% ipython --no-banner

In [1]: import numpy as np

In [2]: import numpy.linalg as la

In [3]: np.set_printoptions(suppress=True, linewidth=160)

In [4]: K = np.loadtxt("data.csv", delimiter=",")

In [5]: K
Out[5]: 
array([[ 3., -1.,  1.,  0.],
       [ 6., -3.,  3., -1.],
       [ 0., -1.,  1., -1.],
       [-6.,  3., -3.,  1.]])

In [6]: # null space of dimension 2

In [7]: print(round(la.norm(K, 2) / la.norm(K), 3))
0.989

In [8]: la.cond(K) > 100
Out[8]: np.True_

In [9]: U, sigma, Vt = la.svd(K)

In [10]: sigma.round(3) + 0
Out[10]: array([11.017,  1.621,  0.   ,  0.   ])

In [11]: other = U[:, :2] @ np.diag(sigma[:2]) @ Vt[:2]

In [12]: print(la.matrix_rank(other))
2

In [13]: np.round(la.norm(K - other) / la.norm(K), 3)
Out[13]: np.float64(0.0)

In [14]: A = np.array([[1.44, 0.72, -1.68, -0.24, 2.64, 6.96, -2.4, -2.4],
    ...:     [-0.3, -0.15, 0.35, 0.05, -0.55, -1.45, 0.5, 0.5],
    ...:     [0.0, 0.0, 0.0, 0.0, 0.0, 0.0, 0.0, 0.0],
    ...:     [0.42, 0.21, -0.49, -0.07, 0.77, 2.03, -0.7, -0.7],
    ...:     [0.12, 0.06, -0.14, -0.02, 0.22, 0.58, -0.2, -0.2],
    ...:     [0.06, 0.03, -0.07, -0.01, 0.11, 0.29, -0.1, -0.1],
    ...:     [-1.02, -0.51, 1.19, 0.17, -1.87, -4.93, 1.7, 1.7]])

In [15]: def softmax(z):
    ...:     e = np.exp(z - z.max(axis=-1, keepdims=True))
    ...:     return e / e.sum(axis=-1, keepdims=True)
    ...: 

In [16]: np.round(softmax(A[4]), 3)
Out[16]: array([0.129, 0.122, 0.1  , 0.113, 0.143, 0.205, 0.094, 0.094])

In [17]: np.round(softmax(A[4] + 5), 3)
Out[17]: array([0.129, 0.122, 0.1  , 0.113, 0.143, 0.205, 0.094, 0.094])

In [18]: S = A @ A.T / np.sqrt(8)

In [19]: print(np.round(softmax(S)[4] @ A, 3))
[ 0.881  0.44  -1.028 -0.147  1.615  4.257 -1.468 -1.468]

In [20]: feats = np.loadtxt("layer0.csv", delimiter=",")

In [21]: feats
Out[21]: 
array([[ -0.066,   2.13 ,  -4.185,   1.945,  -2.034,  -5.04 ,   4.104,  -5.149],
       [ -0.028,  -0.998,   2.141,  -1.103,   1.011,   2.593,  -2.233,   2.525],
       [ -0.065,  -2.729,   5.307,  -2.664,   2.75 ,   6.594,  -5.279,   6.651],
       [ -0.019,   1.61 ,  -3.321,   1.656,  -1.654,  -4.237,   3.358,  -4.176],
       [ -0.079,   1.839,  -3.873,   1.877,  -1.82 ,  -4.735,   3.763,  -4.761],
       [  0.011,  -0.701,   1.51 ,  -0.681,   0.717,   1.859,  -1.446,   1.803],
       [  0.014,   0.64 ,  -1.155,   0.547,  -0.552,  -1.461,   1.07 ,  -1.474],
       [ -0.061,   0.1  ,  -0.128,   0.135,  -0.095,  -0.254,  -0.034,  -0.197],
       [  0.027,   2.769,  -5.45 ,   2.83 ,  -2.719,  -6.769,   5.463,  -6.849],
       [ -0.045,   0.194,  -0.323,   0.127,  -0.232,  -0.491,   0.407,  -0.5  ],
       [  0.073,   0.043,  -0.042,   0.024,  -0.029,  -0.038,   0.044,  -0.021],
       [  0.006,   3.865,  -7.715,   3.864,  -3.933,  -9.651,   7.666,  -9.594],
       [  0.074,   2.329,  -4.573,   2.29 ,  -2.287,  -5.716,   4.54 ,  -5.644],
       [  0.085,   0.887,  -1.752,   0.907,  -0.863,  -2.184,   1.74 ,  -2.296],
       [ -0.001,   1.077,  -2.198,   1.091,  -1.105,  -2.82 ,   2.197,  -2.736],
       [  0.075,   2.469,  -5.021,   2.554,  -2.47 ,  -6.281,   4.999,  -6.189],
       [  0.026,   2.805,  -5.735,   2.823,  -2.811,  -7.162,   5.709,  -7.193],
       [  0.024,   1.312,  -2.532,   1.384,  -1.315,  -3.35 ,   2.665,  -3.36 ],
       [  0.048,   0.617,  -1.215,   0.688,  -0.645,  -1.46 ,   1.243,  -1.548],
       [ -0.075,   3.031,  -6.123,   3.139,  -3.009,  -7.758,   6.17 ,  -7.676],
       [  0.007,   0.396,  -0.832,   0.286,  -0.327,  -1.025,   0.876,  -0.873],
       [  0.084,   1.971,  -3.979,   2.068,  -2.007,  -5.092,   4.074,  -5.043],
       [ -0.022,   1.68 ,  -3.304,   1.712,  -1.728,  -4.226,   3.373,  -4.193],
       [  0.042,   2.564,  -5.114,   2.491,  -2.486,  -6.363,   5.044,  -6.346],
       [ -0.039,   0.907,  -1.962,   0.954,  -0.946,  -2.411,   1.97 ,  -2.411],
       [  0.063,  -0.366,   0.689,  -0.266,   0.352,   0.726,  -0.587,   0.766],
       [  0.038,   0.53 ,  -1.022,   0.491,  -0.555,  -1.386,   0.996,  -1.387],
       [ -0.078,  -1.257,   2.472,  -1.185,   1.282,   3.123,  -2.46 ,   3.21 ],
       [ -0.017,   0.705,  -1.583,   0.778,  -0.71 ,  -1.911,   1.578,  -1.885],
       [ -0.041,  -4.75 ,   9.26 ,  -4.697,   4.646,  11.668,  -9.304,  11.636],
       [ -0.044,   0.058,  -0.092,   0.079,  -0.097,  -0.233,   0.241,  -0.281],
       [ -0.069,  -4.967,  10.042,  -5.155,   5.037,  12.541, -10.114,  12.584],
       [  0.074,   0.64 ,  -1.163,   0.64 ,  -0.635,  -1.508,   1.153,  -1.385],
       [  0.021,  -1.379,   2.746,  -1.398,   1.401,   3.486,  -2.766,   3.474],
       [ -0.07 ,  -1.194,   2.437,  -1.221,   1.176,   3.016,  -2.331,   3.141],
       [  0.087,   0.224,  -0.325,   0.258,  -0.198,  -0.524,   0.34 ,  -0.378],
       [  0.006,   0.403,  -0.801,   0.483,  -0.48 ,  -1.113,   0.916,  -1.1  ],
       [ -0.065,   1.26 ,  -2.338,   1.247,  -1.254,  -3.004,   2.423,  -2.963]])

In [22]: Xc = feats - feats.mean(axis=0)

In [23]: evecs = la.svd(Xc)[2][:1]

In [24]: other = Xc - Xc @ evecs.T @ evecs

In [25]: np.round(np.diag(evecs.T @ evecs), 3) + 0
Out[25]: array([0.   , 0.043, 0.17 , 0.043, 0.042, 0.266, 0.17 , 0.266])

In [26]: la.norm(other, axis=1).round(6).argmax()
Out[26]: np.int64(0)
